$ python3 -q
>>> import numpy as np
>>> np.set_printoptions(precision=4, suppress=True, linewidth=140)
>>> X = np.arange(30).reshape(6, 5) + -1
>>> X
array([[-1,  0,  1,  2,  3],
       [ 4,  5,  6,  7,  8],
       [ 9, 10, 11, 12, 13],
       [14, 15, 16, 17, 18],
       [19, 20, 21, 22, 23],
       [24, 25, 26, 27, 28]])
>>> np.linalg.matrix_rank(X, rtol=0.1)
np.int64(1)
>>> [round(float(x), 4) for x in np.linalg.svd(X, compute_uv=False)[:3]]
[87.738, 4.1292, 0.0]
>>> U, sig, vt = np.linalg.svd(X)
>>> V = vt[:(sig > 1e-8).sum()]
>>> rng = np.random.default_rng(982)
>>> vec = X[2] + -3 * X[3] + rng.integers(2) * np.eye(5)[3]
>>> vec
array([-33., -35., -37., -38., -41.])
>>> round(np.linalg.norm(vec - V.T @ V @ vec), 4)
np.float64(0.8367)
>>> np.round(V.T @ V, 4) + 0
array([[ 0.6,  0.4,  0.2,  0. , -0.2],
       [ 0.4,  0.3,  0.2,  0.1,  0. ],
       [ 0.2,  0.2,  0.2,  0.2,  0.2],
       [ 0. ,  0.1,  0.2,  0.3,  0.4],
       [-0.2,  0. ,  0.2,  0.4,  0.6]])
>>> np.diag(V.T @ V)
array([0.6, 0.3, 0.2, 0.3, 0.6])
>>> U, sig, vt = np.linalg.svd(X)
>>> np.argmax(sig[:-1] / (sig[1:] + 1e-6)) + 1
np.int64(2)
>>> sig.round(4) + 0
array([87.738 ,  4.1292,  0.    ,  0.    ,  0.    ])
>>> A2 = U[:, :2] @ np.diag(sig[:2]) @ vt[:2]
>>> np.linalg.matrix_rank(X, rtol=0.05)
np.int64(1)
>>> round(float(np.abs(X - A2).max()), 4)
0.0
>>> round(np.linalg.norm(X - A2, 2), 4), np.round(sig[2], 4)
(np.float64(0.0), np.float64(0.0))
>>> A2 = X / np.sqrt((X ** 2).mean(axis=1, keepdims=True))
>>> np.linalg.norm(A2, axis=1)
array([2.2361, 2.2361, 2.2361, 2.2361, 2.2361, 2.2361])
>>> A2 = X[0, 0] * X[1:] - np.outer(X[1:, 0], X[0])
>>> A2
array([[   0,   -5,  -10,  -15,  -20],
       [   0,  -10,  -20,  -30,  -40],
       [   0,  -15,  -30,  -45,  -60],
       [   0,  -20,  -40,  -60,  -80],
       [   0,  -25,  -50,  -75, -100]])
>>> X[:, 0] / X[0, 0]
array([  1.,  -4.,  -9., -14., -19., -24.])
>>> np.flatnonzero(~A2.round(6).any(axis=1))
array([], dtype=int64)
>>> J = np.array([[-0.3, -0.6, 2.8, -0.2, 0.9],
...     [-1.0, -0.3, -0.2, 1.2, 0.2],
...     [1.0, 0.0, 1.0, -0.6, 0.8],
...     [-0.1, 1.6, -0.8, 1.0, -0.3],
...     [1.8, -0.5, -3.8, -0.1, 0.5]])
>>> J
array([[-0.3, -0.6,  2.8, -0.2,  0.9],
       [-1. , -0.3, -0.2,  1.2,  0.2],
       [ 1. ,  0. ,  1. , -0.6,  0.8],
       [-0.1,  1.6, -0.8,  1. , -0.3],
       [ 1.8, -0.5, -3.8, -0.1,  0.5]])
>>> r0 = np.array([0, 1, 1])
>>> np.polyval(r0, J[0])
array([0.7, 0.4, 3.8, 0.8, 1.9])
>>> np.array([np.convolve(row, r0, "same") for row in J])
array([[-0.3, -0.9,  2.2,  2.6,  0.7],
       [-1. , -1.3, -0.5,  1. ,  1.4],
       [ 1. ,  1. ,  1. ,  0.4,  0.2],
       [-0.1,  1.5,  0.8,  0.2,  0.7],
       [ 1.8,  1.3, -4.3, -3.9,  0.4]])
>>> A2 = np.linalg.inv(J)
>>> np.round(J @ A2, 4) + 0
array([[1., 0., 0., 0., 0.],
       [0., 1., 0., 0., 0.],
       [0., 0., 1., 0., 0.],
       [0., 0., 0., 1., 0.],
       [0., 0., 0., 0., 1.]])
>>> (np.abs(A2) > 1e-9).astype(int)
array([[1, 1, 1, 1, 1],
       [1, 1, 1, 1, 1],
       [1, 1, 1, 1, 1],
       [1, 1, 1, 1, 1],
       [1, 1, 1, 1, 1]])
>>> np.allclose(A2, J.T)
False
>>> round(float(np.linalg.det(J) * np.linalg.det(A2)), 4)
1.0
>>> np.allclose(J, J.T)
False
>>> (J + J.T) / 2
array([[-0.3 , -0.8 ,  1.9 , -0.15,  1.35],
       [-0.8 , -0.3 , -0.1 ,  1.4 , -0.15],
       [ 1.9 , -0.1 ,  1.  , -0.7 , -1.5 ],
       [-0.15,  1.4 , -0.7 ,  1.  , -0.2 ],
       [ 1.35, -0.15, -1.5 , -0.2 ,  0.5 ]])
>>> np.sort(np.abs(np.linalg.eigvals(J)))
array([0.0269, 1.1424, 1.1424, 2.1519, 2.6518])
>>> F = np.array([[0, 0, 0], [0, 3, 0], [0, -3, -3]])
>>> np.linalg.cond(F) > 100
np.True_
>>> np.argsort(-np.linalg.norm(F, axis=0).round(6), kind="stable")[:3]
array([1, 2, 0])
>>> round(float(np.linalg.norm(F, 2) / np.linalg.norm(F)), 4)
0.9342
>>> np.linalg.matrix_rank(F - F[0, 0] * np.eye(3))
np.int64(2)
>>> np.linalg.matrix_power(F - np.diag(np.diag(F)), 3)
array([[0, 0, 0],
       [0, 0, 0],
       [0, 0, 0]])
>>> np.sort(np.linalg.eigvals(F))
array([-3.,  0.,  3.])
>>> F @ F
array([[0, 0, 0],
       [0, 9, 0],
       [0, 0, 9]])
>>> [int(np.linalg.matrix_rank(np.linalg.matrix_power(F, p))) for p in range(1, 4)]
[2, 2, 2]
